% ipython --no-banner

In [1]: import numpy as np

In [2]: np.set_printoptions(suppress=True, linewidth=100)

In [3]: m1 = np.loadtxt("test15.csv", delimiter=",")

In [4]: m1
Out[4]: 
array([[  0.1 ,   6.04,  -0.34,  -0.05,  -1.1 ,   0.21,  -0.02,   0.  ,  -0.13,   0.  ,  13.49,
          1.18],
       [ -0.04,   4.08,  -0.06,  -0.05,   0.62,  -0.2 ,   0.01,   0.01,  -0.07,  -0.01,  -3.21,
         -1.46],
       [ -0.05,  10.39,  -1.21,   0.02,   0.65,   0.08,  -0.03,   0.  ,   0.14,   0.01,   9.18,
          1.42],
       [ -0.05,  -4.5 ,   0.77,   0.01,  -2.2 ,   0.15,  -0.01,   0.  ,  -0.24,   0.  ,  -8.87,
         -0.26],
       [  0.05,   5.81,   0.35,  -0.07,   1.49,   0.09,  -0.01,   0.  ,  -0.03,   0.01,  -2.44,
          5.41],
       [ -0.02, -10.01,   0.06,  -0.01,   0.21,   0.15,   0.05,   0.  ,   0.02,   0.01,  -4.79,
          2.69],
       [ -0.06,   0.88,   0.36,  -0.08,   0.27,  -0.24,  -0.01,   0.  ,   0.25,  -0.02,  -5.77,
          2.37],
       [ -0.22,   0.14,  -0.71,  -0.06,  -3.29,  -0.54,   0.01,   0.01,  -0.1 ,   0.  ,  -1.88,
         -3.26],
       [  0.  ,   0.49,  -1.35,  -0.02,  -0.18,   0.62,   0.01,   0.  ,   0.22,   0.01,   1.25,
         -0.95],
       [ -0.12,  -6.27,  -0.04,   0.11,  -0.51,   0.04,  -0.01,   0.  ,  -0.18,   0.01,  -6.17,
          0.51],
       [  0.04,  -0.25,   0.39,  -0.07,   0.66,   0.16,  -0.04,   0.  ,  -0.34,  -0.02,   3.6 ,
         -0.38],
       [  0.01,   6.6 ,   0.17,   0.03,  -0.57,  -0.05,   0.  ,   0.  ,  -0.02,   0.01,  20.09,
          1.62],
       [ -0.08,  -1.72,   0.42,   0.  ,   0.22,   0.3 ,   0.02,   0.  ,  -0.3 ,   0.  ,  20.4 ,
         -0.37],
       [  0.02,   2.89,   0.74,  -0.03,  -0.84,   0.2 ,   0.01,   0.  ,   0.08,   0.01,   2.26,
          2.24],
       [ -0.03,  -6.27,   0.08,  -0.03,  -1.37,  -1.17,   0.04,   0.01,  -0.08,  -0.01,  -9.85,
         -1.22],
       [  0.16,   2.57,  -0.05,   0.06,   0.06,   0.16,   0.  ,   0.  ,  -0.15,  -0.01,   1.96,
          0.57],
       [  0.11,   4.27,  -0.67,   0.01,   0.68,  -0.15,  -0.02,   0.  ,   0.03,  -0.01, -14.64,
         -0.95],
       [  0.05,  -7.98,  -0.3 ,   0.02,  -1.63,   0.33,   0.01,   0.  ,  -0.05,   0.01,   5.7 ,
         -1.89],
       [  0.05,   3.41,   0.72,   0.01,   1.54,  -0.22,  -0.02,   0.  ,   0.19,   0.  ,   2.43,
         -0.38],
       [ -0.19,  -4.78,  -1.75,   0.01,  -0.04,  -0.14,   0.01,   0.01,  -0.41,  -0.01,  -5.06,
          3.92],
       [  0.04,   2.61,   0.46,  -0.02,   0.5 ,  -0.09,  -0.02,   0.  ,   0.29,   0.01,   4.83,
          2.01],
       [  0.02,  -3.43,  -0.74,   0.01,  -0.7 ,  -0.47,  -0.01,   0.  ,   0.18,   0.  ,  -4.13,
         -2.11],
       [  0.05,  -1.79,   0.92,  -0.05,   0.56,   0.71,   0.  ,   0.  ,  -0.03,  -0.01,  -3.56,
         -2.73],
       [  0.09,  -0.85,   0.36,   0.02,  -0.16,  -0.26,  -0.01,   0.  ,  -0.07,   0.  ,  -5.75,
         -1.79],
       [ -0.04,   0.48,  -0.12,   0.  ,  -0.12,   0.27,   0.05,   0.01,   0.07,  -0.01,   6.65,
          1.66],
       [ -0.03,   5.74,  -0.63,  -0.02,   2.21,   0.01,   0.03,   0.  ,   0.25,   0.  ,  10.15,
          2.2 ],
       [ -0.09,   7.32,   0.92,   0.03,  -0.97,  -0.52,   0.  ,   0.  ,   0.32,   0.  ,  -9.1 ,
          2.3 ],
       [  0.01,   0.98,   0.77,  -0.01,   0.88,  -0.25,  -0.03,   0.  ,  -0.07,   0.01,  -7.77,
         -2.5 ],
       [ -0.06, -16.11,   0.9 ,   0.  ,  -0.38,  -0.32,   0.  ,   0.  ,  -0.2 ,   0.  ,  -1.04,
         -0.42],
       [  0.03,  -8.21,   1.17,  -0.03,   0.09,  -0.05,  -0.03,  -0.01,  -0.06,   0.  ,  10.09,
          0.49],
       [  0.01,   1.76,  -1.4 ,  -0.03,  -1.29,   0.01,  -0.01,  -0.01,   0.08,  -0.01,   6.9 ,
         -1.89],
       [ -0.02,   0.32,  -0.3 ,  -0.03,   2.9 ,  -0.1 ,   0.01,   0.01,   0.16,   0.  , -16.61,
         -1.09],
       [  0.02,   0.98,   0.4 ,  -0.05,  -1.4 ,  -0.37,   0.02,   0.  ,  -0.1 ,   0.01,  16.09,
          5.99],
       [  0.09,   0.84,  -1.31,   0.01,  -0.17,  -0.69,   0.01,   0.  ,   0.1 ,   0.  ,   1.78,
          1.53],
       [  0.02,   5.  ,   0.19,   0.09,   1.65,   0.36,  -0.01,  -0.01,   0.07,   0.01,  11.36,
          0.27],
       [ -0.03,   2.98,   1.03,   0.01,   0.72,  -0.15,  -0.02,   0.01,  -0.12,  -0.02,  -9.02,
          0.65],
       [ -0.12,  -0.08,   0.05,  -0.03,  -0.35,   0.04,   0.  ,   0.  ,  -0.06,  -0.01,   1.1 ,
          2.32],
       [ -0.01,   4.23,   0.44,  -0.04,   0.93,  -0.57,  -0.03,   0.  ,  -0.23,   0.01,   5.14,
          3.5 ],
       [  0.01,  -7.13,   0.9 ,  -0.07,  -1.57,   0.04,   0.  ,   0.  ,  -0.2 ,   0.  ,  11.64,
         -4.23],
       [  0.07,   2.12,   0.26,   0.01,   0.06,  -0.05,   0.01,   0.01,  -0.01,  -0.01, -10.84,
          3.52]])

In [5]: z = m1[:, 9] > np.median(m1[:, 9])

In [6]: u = m1[z].mean(axis=0) - m1[~z].mean(axis=0)

In [7]: np.round((((m1 - m1.mean(axis=0)) @ u > 0) == z).mean(), 2)
Out[7]: np.float64(0.62)

In [8]: z.astype(int)
Out[8]: 
array([0, 0, 1, 0, 1, 1, 0, 0, 1, 1, 0, 1, 0, 1, 0, 0, 0, 1, 0, 0, 1, 0, 0, 0, 0, 0, 0, 1, 0, 0, 0,
       0, 1, 0, 1, 0, 0, 1, 0, 0])

In [9]: u.round(2) + 0
Out[9]: array([0.01, 1.66, 0.01, 0.02, 0.21, 0.16, 0.  , 0.  , 0.05, 0.02, 4.92, 1.56])

In [10]: u = np.array([2, 0])

In [11]: np.convolve(m1[12], u)
Out[11]: array([-0.16, -3.44,  0.84,  0.  ,  0.44,  0.6 ,  0.04,  0.  , -0.6 ,  0.  , 40.8 , -0.74,  0.  ])

In [12]: G = np.cov(m1, rowvar=False)

In [13]: np.round(np.median(m1, axis=0), 2)
Out[13]: array([ 0.01,  0.86,  0.18, -0.01,  0.01, -0.05,  0.  ,  0.  , -0.04,  0.  ,  1.18,  0.5 ])

In [14]: np.argwhere(np.triu(np.abs(np.corrcoef(m1.T)) > 0.8, 1))
Out[14]: array([], shape=(0, 2), dtype=int64)

In [15]: X = np.load("m.npy")

In [16]: X
Out[16]: 
array([[-3.,  1.,  0., -4.,  5., -2.,  4., -1., -4.,  3., -4., -1.],
       [ 0., -3., -2., -2., -1.,  0., -1., -4.,  4., -3.,  3.,  2.],
       [ 0.,  0.,  0.,  2., -2., -2.,  0.,  2.,  0.,  1.,  2.,  0.],
       [ 0.,  0., -2., -1., -1., -1.,  1.,  0.,  2.,  0.,  2., -1.],
       [ 0.,  0., -1.,  2.,  1.,  1.,  1., -2.,  1., -2., -1.,  1.],
       [ 0.,  0., -1., -2., -2., -1., -1.,  1.,  2., -1.,  2., -1.],
       [ 0.,  0.,  1.,  1.,  1.,  2.,  2., -2.,  2., -2.,  2.,  1.],
       [ 0.,  0.,  1., -2., -2.,  2., -2., -2., -2.,  1., -2., -1.],
       [ 0.,  0.,  0., -1.,  1., -1., -2.,  1., -2., -2.,  2., -1.],
       [ 0.,  0., -1., -2.,  2., -2., -2.,  1., -2., -2.,  2., -1.],
       [ 0.,  0.,  2.,  0., -1., -2., -2., -2.,  0., -1., -1.,  0.],
       [ 0.,  0., -2., -2., -2.,  1., -2., -1.,  1., -2.,  2.,  2.]])

In [17]: x0 = np.array([1, -3, 2, 3, -1, -2, 0, 0, 3, 0, 1, -3])

In [18]: np.sign((X @ x0).round(6))
Out[18]: array([-1.,  1.,  1.,  1.,  0.,  1.,  1., -1., -1., -1.,  1., -1.])

In [19]: [round(float(x), 2) for x in np.linalg.svd(X, compute_uv=False)[:3]]
Out[19]: [13.2, 8.34, 8.28]

In [20]: np.linalg.cond(X) > 100
Out[20]: np.True_

In [21]: J = np.array([[0.0, -6.0, 0.0, -3.0, -7.0, 1.0],
    ...:     [-6.0, 0.0, 0.0, 0.0, 0.0, 0.0],
    ...:     [0.0, 0.0, 0.0, 0.0, 0.0, 0.0],
    ...:     [-3.0, 0.0, 0.0, 0.0, 0.0, 0.0],
    ...:     [-7.0, 0.0, 0.0, 0.0, 0.0, 0.0],
    ...:     [1.0, 0.0, 0.0, 0.0, 0.0, 0.0]])

In [22]: rng = np.random.default_rng(923264)

In [23]: z = rng.permutation(6)

In [24]: z
Out[24]: array([0, 2, 1, 4, 5, 3])

In [25]: out = J[z][:, z]

In [26]: np.trace(out)
Out[26]: np.float64(0.0)

In [27]: np.allclose(out, J)
Out[27]: False

In [28]: np.round(np.linalg.det(out), 2), round(np.linalg.det(J[z]), 2)
Out[28]: (np.float64(0.0), np.float64(0.0))

In [29]: rank = np.linalg.matrix_rank(J)

In [30]: rank
Out[30]: np.int64(2)

In [31]: ns = np.linalg.svd(J)[2][rank:].T

In [32]: [int(np.linalg.matrix_rank(np.delete(J, i, axis=0))) for i in range(6)]
Out[32]: [1, 2, 2, 2, 2, 2]

In [33]: [int(np.linalg.matrix_rank(J[:, :j + 1])) for j in range(6)]
Out[33]: [1, 2, 2, 2, 2, 2]

In [34]: np.round(ns @ ns.T, 2) + 0
Out[34]: 
array([[ 0.  ,  0.  ,  0.  ,  0.  ,  0.  ,  0.  ],
       [ 0.  ,  0.62,  0.  , -0.19, -0.44,  0.06],
       [ 0.  ,  0.  ,  1.  ,  0.  ,  0.  ,  0.  ],
       [ 0.  , -0.19,  0.  ,  0.91, -0.22,  0.03],
       [ 0.  , -0.44,  0.  , -0.22,  0.48,  0.07],
       [ 0.  ,  0.06,  0.  ,  0.03,  0.07,  0.99]])

In [35]: np.round(J @ ns, 2) + 0
Out[35]: 
array([[0., 0., 0., 0.],
       [0., 0., 0., 0.],
       [0., 0., 0., 0.],
       [0., 0., 0., 0.],
       [0., 0., 0., 0.],
       [0., 0., 0., 0.]])

In [36]: np.allclose(J @ ns, 0)
Out[36]: True

In [37]: np.linalg.cond(J) > 100
Out[37]: np.True_

In [38]: [round(float(x), 2) for x in np.linalg.svd(J, compute_uv=False)[:3]]
Out[38]: [9.75, 9.75, 0.0]
